In [1]: import numpy as np

In [2]: import numpy.linalg as la

In [3]: np.set_printoptions(precision=2, suppress=True, linewidth=140, sign=" ")

In [4]: rnd = lambda a: np.round(a, 2) + 0

In [5]: feats = np.array([[-3, 3], [-1, 3]])

In [6]: feats[-1] = feats[0] + -3 * feats[1]

In [7]: feats
Out[7]: 
array([[-3,  3],
       [ 0, -6]])

In [8]: la.matrix_rank(feats)
Out[8]: np.int64(2)

In [9]: np.diff(feats, axis=0)
Out[9]: array([[ 3, -9]])

In [10]: np.count_nonzero(feats)
Out[10]: np.int64(3)

In [11]: feats[2]
---------------------------------------------------------------------------
IndexError                                Traceback (most recent call last)
Cell In[11], line 1
----> 1 feats[2]

IndexError: index 2 is out of bounds for axis 0 with size 2

In [12]: np.abs(feats).max()
Out[12]: np.int64(6)

In [13]: feats - feats[0]
Out[13]: 
array([[ 0,  0],
       [ 3, -9]])

In [14]: feats.shape
Out[14]: (2, 2)

In [15]: print(feats.sum(axis=0))
[-3 -3]

In [16]: vec = np.array([5, 8])

In [17]: rhs = feats @ vec

In [18]: c, lr = np.zeros(2), 1 / la.norm(feats, 2) ** 2

In [19]: for i in range(200):
    ...:     c -= lr * feats.T @ (feats @ c - rhs)
    ...:     if i % 50 == 0: print(i, round(la.norm(feats @ c - rhs), 2))
    ...: 
0 15.01
50 0.01
100 0.0
150 0.0

In [20]: rnd(c)
Out[20]: array([ 5.,  8.])

In [21]: X = np.loadtxt("case9.csv", delimiter=",")

In [22]: X
Out[22]: 
array([[ 2.,  3.,  0.,  0.],
       [ 3.,  2.,  3.,  0.],
       [ 0.,  3.,  2.,  3.],
       [ 0.,  0.,  3.,  0.]])

In [23]: evals, V = la.eig(X)

In [24]: rnd(np.sort(la.eigvals(X @ X)))
Out[24]: array([  0.4 ,  10.57,  10.71,  44.31])

In [25]: rnd(X @ V[:, 0] - evals[0] * V[:, 0])
Out[25]: array([ 0.,  0.,  0.,  0.])

In [26]: [round(float(la.det(X[:i, :i])), 2) + 0 for i in range(1, 5)]
Out[26]: [2.0, -5.0, -28.0, 45.0]

In [27]: np.all(la.eigvalsh(X) > 0)
Out[27]: np.False_

In [28]: out = X[0, 0] * X[1:] - np.outer(X[1:, 0], X[0])

In [29]: out
Out[29]: 
array([[ 0., -5.,  6.,  0.],
       [ 0.,  6.,  4.,  6.],
       [ 0.,  0.,  6.,  0.]])

In [30]: la.matrix_rank(out), la.matrix_rank(X)
Out[30]: (np.int64(3), np.int64(4))

In [31]: X[:, 0] / X[0, 0]
Out[31]: array([ 1. ,  1.5,  0. ,  0. ])

In [32]: np.flatnonzero(~out.round(6).any(axis=1))
Out[32]: array([], dtype=int64)

In [33]: rng = np.random.default_rng(74)

In [34]: data = (rng.random((4, 4)) < 0.3) + np.eye(4)

In [35]: data /= data.sum(axis=1, keepdims=True)

In [36]: print(data)
[[ 1.   0.   0.   0. ]
 [ 0.   0.5  0.5  0. ]
 [ 0.   0.   1.   0. ]
 [ 0.   0.   0.   1. ]]

In [37]: data @ data
Out[37]: 
array([[ 1.  ,  0.  ,  0.  ,  0.  ],
       [ 0.  ,  0.25,  0.75,  0.  ],
       [ 0.  ,  0.  ,  1.  ,  0.  ],
       [ 0.  ,  0.  ,  0.  ,  1.  ]])

In [38]: rnd(np.sort(la.eigvals(data).real))
Out[38]: array([ 0.5,  1. ,  1. ,  1. ])

In [39]: out = data / np.sqrt((data ** 2).mean(axis=1, keepdims=True))

In [40]: data - data.mean(axis=1, keepdims=True)
Out[40]: 
array([[ 0.75, -0.25, -0.25, -0.25],
       [-0.25,  0.25,  0.25, -0.25],
       [-0.25, -0.25,  0.75, -0.25],
       [-0.25, -0.25, -0.25,  0.75]])

In [41]: out[0]
Out[41]: array([ 2.,  0.,  0.,  0.])

In [42]: la.matrix_rank(out) == la.matrix_rank(data)
Out[42]: np.True_

In [43]: rnd(la.norm(out, axis=1))
Out[43]: array([ 2.,  2.,  2.,  2.])

In [44]: O, V = la.qr(data[:, :2])[0], la.qr(data[:, 2:])[0]

In [45]: sigma = la.svd(O.T @ V, compute_uv=False)

In [46]: rnd(sigma)
Out[46]: array([ 0.45,  0.  ])

In [47]: print(rnd(np.degrees(np.arccos(sigma.clip(0, 1)))))
[ 63.43  90.  ]

In [48]: [int(la.matrix_rank(la.matrix_power(data, p))) for p in range(1, 5)]
Out[48]: [4, 4, 4, 4]

In [49]: np.prod(np.diag(data)), rnd(la.det(data))
Out[49]: (np.float64(0.5), np.float64(0.5))

In [50]: rnd(la.matrix_power(data - np.diag(np.diag(data)), 4))
Out[50]: 
array([[ 0.,  0.,  0.,  0.],
       [ 0.,  0.,  0.,  0.],
       [ 0.,  0.,  0.,  0.],
       [ 0.,  0.,  0.,  0.]])

In [51]: W0 = np.array([[6.34, 6.0, 2.66],
    ...:     [12.51, 6.0, -3.51],
    ...:     [9.95, 6.0, -0.95],
    ...:     [10.38, 6.0, -1.38],
    ...:     [7.53, 6.0, 1.47],
    ...:     [7.85, 6.0, 1.15],
    ...:     [8.25, 6.0, 0.75],
    ...:     [8.81, 6.0, 0.19],
    ...:     [11.36, 6.0, -2.36],
    ...:     [9.32, 6.0, -0.32],
    ...:     [11.7, 6.0, -2.7],
    ...:     [10.28, 6.0, -1.28]])

In [52]: Uu, sigma, Vt = la.svd(W0)

In [53]: V = Vt[:(sigma > 1e-8).sum()]

In [54]: vec = W0[7] + 3 * W0[3] + rng.integers(2) * np.eye(3)[0]

In [55]: print(rnd(vec))
[40.95 24.   -3.95]

In [56]: print(la.matrix_rank(np.vstack([W0, vec])))
3

In [57]: print(np.allclose(V.T @ V @ vec, vec))
False

In [58]: arr = np.array([[3, 1, 0],
    ...:     [5, 0, 0],
    ...:     [3, 1, 0],
    ...:     [4, 0, 0],
    ...:     [3, 1, 0],
    ...:     [4, 0, 0],
    ...:     [4, 0, 0],
    ...:     [2, 3, 0],
    ...:     [5, 0, 0],
    ...:     [0, 7, 2],
    ...:     [5, 0, 0],
    ...:     [2, 3, 0],
    ...:     [5, 0, 0],
    ...:     [0, 7, 2],
    ...:     [2, 3, 0]])

In [59]: out = np.c_[arr[:, :2] @ np.array([[1, -1], [1, -1]]), np.array([-5, -2, -2, 8, 1, 1, 1, -1, 0, -8, 3, -4, -9, -3, 2])]

In [60]: out
Out[60]: 
array([[ 4, -4, -5],
       [ 5, -5, -2],
       [ 4, -4, -2],
       [ 4, -4,  8],
       [ 4, -4,  1],
       [ 4, -4,  1],
       [ 4, -4,  1],
       [ 5, -5, -1],
       [ 5, -5,  0],
       [ 7, -7, -8],
       [ 5, -5,  3],
       [ 5, -5, -4],
       [ 5, -5, -9],
       [ 7, -7, -3],
       [ 5, -5,  2]])

In [61]: la.matrix_rank(out)
Out[61]: np.int64(2)

In [62]: rnd(la.norm(la.qr(arr)[0].T @ out, axis=0) ** 2 / ((out ** 2).sum(axis=0) + 1e-12))
Out[62]: array([ 1.  ,  1.  ,  0.24])

In [63]: Uu, sigma, Vt = la.svd(out)

In [64]: V = Vt[:(sigma > 1e-8).sum()]

In [65]: vec = out[6] + -1 * out[3] + rng.integers(2) * np.eye(3)[1]

In [66]: print(vec)
[ 0.  0. -7.]

In [67]: print(la.matrix_rank(np.vstack([out, vec])))
2

In [68]: print(rnd(V.T @ V))
[[ 0.5 -0.5  0. ]
 [-0.5  0.5  0. ]
 [ 0.   0.   1. ]]

In [69]: r0, r1 = arr[3], arr[5]

In [70]: r0 @ r1
Out[70]: np.int64(16)

In [71]: p = (r0 @ r1) / (r0 @ r0) * r0

In [72]: print(rnd(la.norm(r0 + r1) ** 2 + la.norm(r0 - r1) ** 2))
64.0

In [73]: mat = np.array([[0, -1, -1, -2], [0, 1, 0, 1], [0, 0, 0, 2], [0, 0, 0, 0]])

In [74]: r = la.matrix_rank(mat)

In [75]: r
Out[75]: np.int64(3)

In [76]: ns = la.svd(mat)[2][r:].T

In [77]: [int(la.matrix_rank(np.delete(mat, i, axis=0))) for i in range(4)]
Out[77]: [2, 2, 2, 3]

In [78]: ns[:, 0] / ns[np.abs(ns[:, 0]).round(6).argmax(), 0]
Out[78]: array([ 1.,  0.,  0.,  0.])

In [79]: r0 = np.array([1, -2, -1])

In [80]: r1 = np.array([1, 3, 0, 4])

In [81]: J = np.outer(r0, r1)

In [82]: J
Out[82]: 
array([[ 1,  3,  0,  4],
       [-2, -6,  0, -8],
       [-1, -3,  0, -4]])

In [83]: np.argsort(-la.norm(J, axis=0).round(6), kind="stable")[:3]
Out[83]: array([ 3,  1,  0])

In [84]: la.matrix_rank(J, rtol=0.1)
Out[84]: np.int64(1)

In [85]: print(rnd(la.norm(J, 2) / la.norm(J)))
1.0

In [86]: th = np.radians(120)

In [87]: R = np.eye(4)

In [88]: R[2, 2] = R[1, 1] = np.cos(th)

In [89]: R[2, 1], R[1, 2] = -np.sin(th), np.sin(th)

In [90]: rnd(R)
Out[90]: 
array([[ 1.  ,  0.  ,  0.  ,  0.  ],
       [ 0.  , -0.5 ,  0.87,  0.  ],
       [ 0.  , -0.87, -0.5 ,  0.  ],
       [ 0.  ,  0.  ,  0.  ,  1.  ]])

In [91]: out = J @ R.T

In [92]: rnd(np.abs(out - J).max(axis=0))
Out[92]: array([ 0. ,  9. ,  5.2,  0. ])

In [93]: rnd(la.det(R)), rnd(np.trace(R))
Out[93]: (np.float64(1.0), np.float64(1.0))

In [94]: np.allclose(la.norm(J, axis=1), la.norm(out, axis=1))
Out[94]: True

In [95]: rnd(la.svd(J, compute_uv=False)), rnd(la.svd(out, compute_uv=False))
Out[95]: (array([ 12.49,   0.  ,   0.  ]), array([ 12.49,   0.  ,   0.  ]))
